% ipython --no-banner

In [1]: import numpy as np

In [2]: np.set_printoptions(precision=3, suppress=True, linewidth=100, sign=" ")

In [3]: F = np.array([[2, 0, 0, 0], [2, -1, 0, 0], [-3, 0, 3, 0], [2, -2, 1, -1]])

In [4]: print(np.round(np.abs(np.linalg.eigvals(F)).max(), 3))
3.0

In [5]: print(F @ F)
[[  4   0   0   0]
 [  2   1   0   0]
 [-15   0   9   0]
 [ -5   4   2   1]]

In [6]: print((F - F.T) / 2)
[[ 0.  -1.   1.5 -1. ]
 [ 1.   0.   0.   1. ]
 [-1.5  0.   0.  -0.5]
 [ 1.  -1.   0.5  0. ]]

In [7]: rng = np.random.default_rng(378)

In [8]: B = F + rng.integers(-2, 3, (4, 2)) @ rng.integers(-2, 3, (2, 4))

In [9]: print(B)
[[ 1 -1 -2  2]
 [ 3 -6 -6  4]
 [-2 -5 -3  4]
 [ 4 -6 -3  1]]

In [10]: print(np.linalg.matrix_rank(B - F, tol=1e-8))
2

In [11]: print(np.abs(B - F).sum(axis=1))
[  6  16  16  12]

In [12]: lab = rng.permutation(4)

In [13]: print(lab)
[ 1  0  2  3]

In [14]: B = F[lab][:, lab]

In [15]: print(B)
[[-1  2  0  0]
 [ 0  2  0  0]
 [ 0 -3  3  0]
 [-2  2  1 -1]]

In [16]: print(np.sort(np.abs(np.linalg.eigvals(B))))
[ 1.  1.  2.  3.]

In [17]: vals, V = np.linalg.eig(B)

In [18]: print(B @ V[:, 0] - vals[0] * V[:, 0])
[ 0.  0.  0.  0.]

In [19]: print(vals)
[-1.  3. -1.  2.]

In [20]: print(np.sort(np.linalg.eigvals(np.linalg.inv(B))))
[-1.    -1.     0.333  0.5  ]

In [21]: print(np.sort(np.linalg.eigvals(B.T)))
[-1. -1.  2.  3.]

In [22]: print(np.sort(np.linalg.eigvals(B @ B)))
[ 1.  1.  4.  9.]

In [23]: m1 = np.array([[-1, 0, 0, 0], [-2, 2, 0, -2], [0, 1, -1, -2]])

In [24]: print(m1)
[[-1  0  0  0]
 [-2  2  0 -2]
 [ 0  1 -1 -2]]

In [25]: t3 = np.stack([m1, 2 * m1, m1[::-1]])

In [26]: print(t3.sum(axis=0))
[[-3  1 -1 -2]
 [-8  8  0 -8]
 [-1  3 -3 -6]]

In [27]: r0 = np.array([1, 1, 1])

In [28]: print(np.polyval(r0, m1[0]))
[ 1  1  1  1]

In [29]: print(np.array([np.convolve(row, r0, "same") for row in m1]))
[[-1 -1  0  0]
 [ 0  0  0 -2]
 [ 1  0 -2 -3]]

In [30]: print(np.correlate(m1[0], m1[2], "full"))
[ 2  1 -1  0  0  0  0]

In [31]: B = np.array([[-2, 0, 1], [1, 0, 2], [0, 2, 1]])

In [32]: B[-1] = B[0]

In [33]: K = B + 0.02 * np.eye(3)

In [34]: print(K)
[[-1.98  0.    1.  ]
 [ 1.    0.02  2.  ]
 [-2.    0.    1.02]]

In [35]: x0 = np.array([2, 1, 1])

In [36]: print(K @ np.ones(3))
[-0.98  3.02 -0.98]

In [37]: print(K * x0)
[[-3.96  0.    1.  ]
 [ 2.    0.02  2.  ]
 [-4.    0.    1.02]]

In [38]: print(K @ x0)
[-2.96  4.02 -2.98]

In [39]: C2 = K.T @ K

In [40]: print(np.allclose(C2, C2.T))
True

In [41]: print((K @ K.T).shape)
(3, 3)

In [42]: U, sig, vt = np.linalg.svd(K, full_matrices=False)

In [43]: print(np.round(U.T @ K @ vt.T, 3) + 0)
[[ 3.156  0.     0.   ]
 [ 0.     2.236  0.   ]
 [ 0.     0.     0.   ]]

In [44]: print(np.abs(U[:, 0]).round(6).argmax())
2

In [45]: print(sig.round(3) + 0)
[ 3.156  2.236  0.   ]

In [46]: print(np.allclose(U * sig @ vt, K))
True

In [47]: print((sig > 1e-8).sum())
3

In [48]: print(np.allclose(K @ K.T, K.T @ K))
False

In [49]: print((K - K.T) / 2)
[[ 0.  -0.5  1.5]
 [ 0.5  0.   1. ]
 [-1.5 -1.   0. ]]

In [50]: print(np.trace(K))
-0.94

In [51]: print(np.round(np.linalg.matrix_power(K, 3), 3) + 0)
[[-1.882  0.     0.941]
 [ 5.641  0.    -2.818]
 [-1.882  0.     0.941]]

In [52]: print(np.allclose(K, K.T))
False

In [53]: print(np.linalg.matrix_rank(K, rtol=0.1))
2

In [54]: print(np.round(np.linalg.norm(K, 2) / np.linalg.norm(K), 3))
0.816

In [55]: print([round(float(x), 3) for x in np.linalg.svd(K, compute_uv=False)[:3]])
[3.156, 2.236, 0.0]

In [56]: X = np.array([[4.0, 1.0, 0.0, 0.0],
    ...:     [0.0, 4.0, 1.0, 0.0],
    ...:     [0.0, 0.0, 4.0, 1.0],
    ...:     [0.0, 0.0, 0.0, 4.0]])

In [57]: print([int(np.linalg.matrix_rank(np.linalg.matrix_power(X, p))) for p in range(1, 5)])
[4, 4, 4, 4]

In [58]: r0 = np.array([0, 2, 2])

In [59]: print(np.cross(X[3, :3], X[2, :3]))
[ 0.  0.  0.]

In [60]: print(np.polyval(r0, X[3]))
[  2.   2.   2.  10.]

In [61]: U, sig = np.linalg.svd(X)
ValueError: too many values to unpack (expected 2)


In [62]: U, sig, vt = np.linalg.svd(X, full_matrices=False)

In [63]: print(np.round(U.T @ X @ vt.T, 3) + 0)
[[ 4.832  0.     0.     0.   ]
 [ 0.     4.374  0.     0.   ]
 [ 0.     0.     3.762  0.   ]
 [ 0.     0.     0.     3.22 ]]

In [64]: print(np.round(U.T @ U, 3) + 0)
[[ 1.  0.  0.  0.]
 [ 0.  1.  0.  0.]
 [ 0.  0.  1.  0.]
 [ 0.  0.  0.  1.]]

In [65]: print((sig > 1e-8).sum())
4

In [66]: print(round(np.sqrt((sig ** 2).sum()), 3), round(np.linalg.norm(X), 3))
8.185 8.185

In [67]: print(sig / sig[0])
[ 1.     0.905  0.778  0.666]

In [68]: print(U.shape, sig.shape, vt.shape)
(4, 4) (4,) (4, 4)

In [69]: A = np.array([[0, 0, -1, -3], [0, 0, -6, 5], [-1, -3, -3, -9], [-6, 5, -18, 15]])

In [70]: print(A[1] @ A[0])
-9

In [71]: print(np.round(np.linalg.norm(A, 2), 3))
26.119

In [72]: print(round(np.linalg.norm(A[1] - A[0]), 3))
9.434

In [73]: print(np.linalg.norm(A, axis=0))
[  6.083   5.831  19.235  18.439]

In [74]: vals, V = np.linalg.eig(A)

In [75]: print(np.sort(np.linalg.eigvals(np.linalg.inv(A))))
[-0.459 -0.095  0.042  1.033]

In [76]: theta = np.radians(15)

In [77]: r_ = np.eye(4)

In [78]: r_[3, 3] = r_[2, 2] = np.cos(theta)

In [79]: r_[3, 2], r_[2, 3] = -np.sin(theta), np.sin(theta)

In [80]: print(r_)
[[ 1.     0.     0.     0.   ]
 [ 0.     1.     0.     0.   ]
 [ 0.     0.     0.966  0.259]
 [ 0.     0.    -0.259  0.966]]

In [81]: B = A @ r_.T

In [82]: print(np.allclose(np.linalg.norm(A, axis=1), np.linalg.norm(B, axis=1)))
True

In [83]: print(round(np.linalg.det(r_), 3), round(np.trace(r_), 3))
1.0 3.932

In [84]: print(B)
[[  0.      0.     -1.742  -2.639]
 [  0.      0.     -4.501   6.383]
 [ -1.     -3.     -5.227  -7.917]
 [ -6.      5.    -13.504  19.148]]

In [85]: r0, v = A[1], A[0]

In [86]: print(r0 @ r0)
61

In [87]: print(r0 @ v)
-9

In [88]: p = (r0 @ v) / (r0 @ r0) * r0

In [89]: print(np.linalg.matrix_rank(np.outer(r0, v)))
1

In [90]: print(np.outer(r0, v))
[[  0   0   0   0]
 [  0   0   0   0]
 [  0   0   6  18]
 [  0   0  -5 -15]]

In [91]: hat = np.triu(np.array([[-2, -2, -3, 1], [-3, 1, 3, 0], [1, -3, -2, 3], [-1, 1, 2, -3]]), 1) + np.eye(4)

In [92]: B = hat @ A @ np.linalg.inv(hat)

In [93]: print(B)
[[ -3.   8. -31. 125.]
 [ -3. -15.  21. -82.]
 [-19. -26. -36. 163.]
 [ -6.  -7. -15.  66.]]

In [94]: print(np.poly(B))
[   1.  -12. -269. -276.  529.]

In [95]: print(np.linalg.matrix_rank(B))
4

In [96]: arr = np.load("data.npy")

In [97]: print(arr)
[[-1.7  2.   0. ]
 [ 2.   2.3 -2. ]
 [-2.   2.   0.3]]

In [98]: U, sig, vt = np.linalg.svd(arr)

In [99]: print(sig)
[ 3.906  3.606  0.083]

In [100]: B = U[:, :2] @ np.diag(sig[:2]) @ vt[:2]

In [101]: print(np.linalg.matrix_rank(arr, rtol=0.05))
2

In [102]: print(np.round(np.linalg.norm(arr - B, 2), 3), round(sig[2], 3))
0.083 0.083

In [103]: print(np.linalg.matrix_rank(B))
2

In [104]: E = np.load("case13.npy")

In [105]: print(E)
[[  8  14   4  16]
 [ -8 -14  -4 -16]
 [-12 -21  -6 -24]
 [  8  14   4  16]]

In [106]: print(np.kron(np.eye(2, dtype=int), E))
[[  8  14   4  16   0   0   0   0]
 [ -8 -14  -4 -16   0   0   0   0]
 [-12 -21  -6 -24   0   0   0   0]
 [  8  14   4  16   0   0   0   0]
 [  0   0   0   0   8  14   4  16]
 [  0   0   0   0  -8 -14  -4 -16]
 [  0   0   0   0 -12 -21  -6 -24]
 [  0   0   0   0   8  14   4  16]]

In [107]: print(np.einsum("ii->", E))
4

In [108]: print(round(np.linalg.eigvals(E).sum().real, 3))
4.0

In [109]: print(round(np.linalg.det(2 * E), 3), round(float(np.linalg.det(E)), 3))
-0.0 -0.0

In [110]: print(np.einsum("ij,ji->", E, E))
16

In [111]: print(np.round(np.poly(E), 3) + 0)
[ 1. -4.  0.  0.  0.]

In [112]: print(np.round(np.linalg.det(E[::-1]), 3))
-0.0

In [113]: B = np.linalg.invert(F)
AttributeError: module 'numpy.linalg' has no attribute 'invert'


In [114]: B = np.linalg.inv(F)

In [115]: print(np.round(np.linalg.inv(B), 3) + 0)
[[ 2.  0.  0.  0.]
 [ 2. -1.  0.  0.]
 [-3.  0.  3.  0.]
 [ 2. -2.  1. -1.]]

In [116]: print(round(float(np.linalg.slogdet(F)[0]), 3))
1.0

In [117]: print(round(np.linalg.cond(F), 3))
13.143
